$ python3 -q
>>> import numpy as np
>>> np.set_printoptions(suppress=True, linewidth=120)
>>> C = np.array([[4, -3, -2, -4, 1, 0],
...     [4, 0, -5, 1, 5, 3],
...     [-2, 2, 1, -4, 5, 1],
...     [5, -4, 5, 4, 5, 5],
...     [0, -1, 1, -3, 1, 1],
...     [5, 1, 1, -2, -5, 2]])
>>> rng = np.random.default_rng(1498)
>>> m1 = (rng.random((32, 6)) < 0.25) @ C
>>> m1
array([[ 9, -2, -1, -6, -4,  2],
       [ 0,  0,  0,  0,  0,  0],
       [ 4,  0, -5,  1,  5,  3],
       [ 9, -5,  1,  2, 11,  9],
       [ 0,  0,  0,  0,  0,  0],
       [ 0,  0,  0,  0,  0,  0],
       [ 9,  1, -4, -1,  0,  5],
       [-2,  2,  1, -4,  5,  1],
       [ 0,  0,  0,  0,  0,  0],
       [-2,  1,  2, -7,  6,  2],
       [ 5, -4,  5,  4,  5,  5],
       [-2,  1,  2, -7,  6,  2],
       [ 7, -3,  2, -2, 16, 10],
       [ 0,  0,  0,  0,  0,  0],
       [ 0,  0,  0,  0,  0,  0],
       [ 4, -1, -4, -2,  6,  4],
       [ 9, -2, -1, -6, -4,  2],
       [ 3,  3,  2, -6,  0,  3],
       [ 5, -4,  5,  4,  5,  5],
       [ 4,  0, -5,  1,  5,  3],
       [ 3, -3,  7, -3, 11,  7],
       [10, -3,  6,  2,  0,  7],
       [ 2,  2, -4, -3, 10,  4],
       [ 5, -4,  5,  4,  5,  5],
       [ 9, -5,  1,  2, 11,  9],
       [-2,  2,  1, -4,  5,  1],
       [ 5, -5,  6,  1,  6,  6],
       [ 4,  0, -5,  1,  5,  3],
       [ 5,  1,  1, -2, -5,  2],
       [ 5,  1,  1, -2, -5,  2],
       [ 4,  0, -5,  1,  5,  3],
       [ 4, -1, -4, -2,  6,  4]])
>>> z = m1[:, 2] > np.median(m1[:, 2])
>>> r0 = m1[z].mean(axis=0) - m1[~z].mean(axis=0)
>>> np.round((((m1 - m1.mean(axis=0)) @ r0 > 0) == z).mean(), 4)
np.float64(0.8438)
>>> z.astype(int)
array([0, 0, 0, 1, 0, 0, 0, 1, 0, 1, 1, 1, 1, 0, 0, 0, 0, 1, 1, 0, 1, 1, 0, 1, 1, 1, 1, 0, 1, 1, 0, 0])
>>> U, sv, VT = np.linalg.svd(m1, full_matrices=False)
>>> np.round(U.T @ m1 @ VT.T, 4) + 0
array([[46.6426,  0.    ,  0.    ,  0.    ,  0.    ,  0.    ],
       [ 0.    , 24.24  ,  0.    ,  0.    ,  0.    ,  0.    ],
       [ 0.    ,  0.    , 21.0418,  0.    ,  0.    ,  0.    ],
       [ 0.    ,  0.    ,  0.    , 18.0422,  0.    ,  0.    ],
       [ 0.    ,  0.    ,  0.    ,  0.    ,  6.0957,  0.    ],
       [ 0.    ,  0.    ,  0.    ,  0.    ,  0.    ,  1.5675]])
>>> np.round(VT @ VT.T, 4) + 0
array([[1., 0., 0., 0., 0., 0.],
       [0., 1., 0., 0., 0., 0.],
       [0., 0., 1., 0., 0., 0.],
       [0., 0., 0., 1., 0., 0.],
       [0., 0., 0., 0., 1., 0.],
       [0., 0., 0., 0., 0., 1.]])
>>> np.round(np.abs(VT[0]), 4)
array([0.4949, 0.2087, 0.0968, 0.018 , 0.6536, 0.5241])
>>> np.round(U.T @ U, 4) + 0
array([[1., 0., 0., 0., 0., 0.],
       [0., 1., 0., 0., 0., 0.],
       [0., 0., 1., 0., 0., 0.],
       [0., 0., 0., 1., 0., 0.],
       [0., 0., 0., 0., 1., 0.],
       [0., 0., 0., 0., 0., 1.]])
>>> C = m1[[0, 15]].astype(float)
>>> for _ in range(6):
...     z = np.linalg.norm(m1[:, None] - C, axis=-1).argmin(axis=1)
...     C = np.array([m1[z == j].mean(axis=0) for j in range(2)])
... 
>>> z
array([0, 1, 1, 1, 1, 1, 0, 1, 1, 1, 1, 1, 1, 1, 1, 1, 0, 0, 1, 1, 1, 0, 1, 1, 1, 1, 1, 1, 0, 0, 1, 1])
>>> C.round(4)
array([[ 7.1429, -0.1429,  0.5714, -3.    , -2.5714,  3.2857],
       [ 2.64  , -1.08  ,  0.24  , -0.52  ,  5.36  ,  3.44  ]])
>>> np.abs(C[1] - C[0]).argmax()
np.int64(4)
>>> np.round(C[1] - C[0], 4)
array([-4.5029, -0.9371, -0.3314,  2.48  ,  7.9314,  0.1543])
>>> arr = np.array([[63, 11, 17, 3],
...     [11, 38, 22, -27],
...     [17, 22, 61, 30],
...     [3, -27, 30, 99]])
>>> arr
array([[ 63,  11,  17,   3],
       [ 11,  38,  22, -27],
       [ 17,  22,  61,  30],
       [  3, -27,  30,  99]])
>>> evals, V = np.linalg.eigh(arr)
>>> x = np.array([1, 0, 3, 3])
>>> np.round(np.linalg.eigvalsh(arr[1:, 1:]), 4)
array([  7.9104,  71.997 , 118.0926])
>>> x @ arr @ x
np.int64(2163)
>>> np.round(V * np.maximum(evals, 0) @ V.T, 4)
array([[ 63.,  11.,  17.,   3.],
       [ 11.,  38.,  22., -27.],
       [ 17.,  22.,  61.,  30.],
       [  3., -27.,  30.,  99.]])
>>> low = np.linalg.cholesky(arr)
>>> np.round(arr / np.sqrt(np.outer(np.diag(arr), np.diag(arr))), 4)
array([[ 1.    ,  0.2248,  0.2742,  0.038 ],
       [ 0.2248,  1.    ,  0.4569, -0.4402],
       [ 0.2742,  0.4569,  1.    ,  0.386 ],
       [ 0.038 , -0.4402,  0.386 ,  1.    ]])
>>> np.linalg.eigvalsh(arr).min() > 0
np.True_
>>> np.round(low @ low.T, 4)
array([[ 63.,  11.,  17.,   3.],
       [ 11.,  38.,  22., -27.],
       [ 17.,  22.,  61.,  30.],
       [  3., -27.,  30.,  99.]])
>>> low.round(4)
array([[ 7.9373,  0.    ,  0.    ,  0.    ],
       [ 1.3859,  6.0066,  0.    ,  0.    ],
       [ 2.1418,  3.1685,  6.8098,  0.    ],
       [ 0.378 , -4.5823,  6.4186,  6.0549]])
>>> np.kron(np.eye(2, dtype=int), arr)
array([[ 63,  11,  17,   3,   0,   0,   0,   0],
       [ 11,  38,  22, -27,   0,   0,   0,   0],
       [ 17,  22,  61,  30,   0,   0,   0,   0],
       [  3, -27,  30,  99,   0,   0,   0,   0],
       [  0,   0,   0,   0,  63,  11,  17,   3],
       [  0,   0,   0,   0,  11,  38,  22, -27],
       [  0,   0,   0,   0,  17,  22,  61,  30],
       [  0,   0,   0,   0,   3, -27,  30,  99]])
>>> np.einsum("ij,ji->", arr, arr)
np.int64(23999)
>>> np.round(np.linalg.eigvals(arr), 4)
array([119.1959,  86.5022,  47.3936,   7.9082])
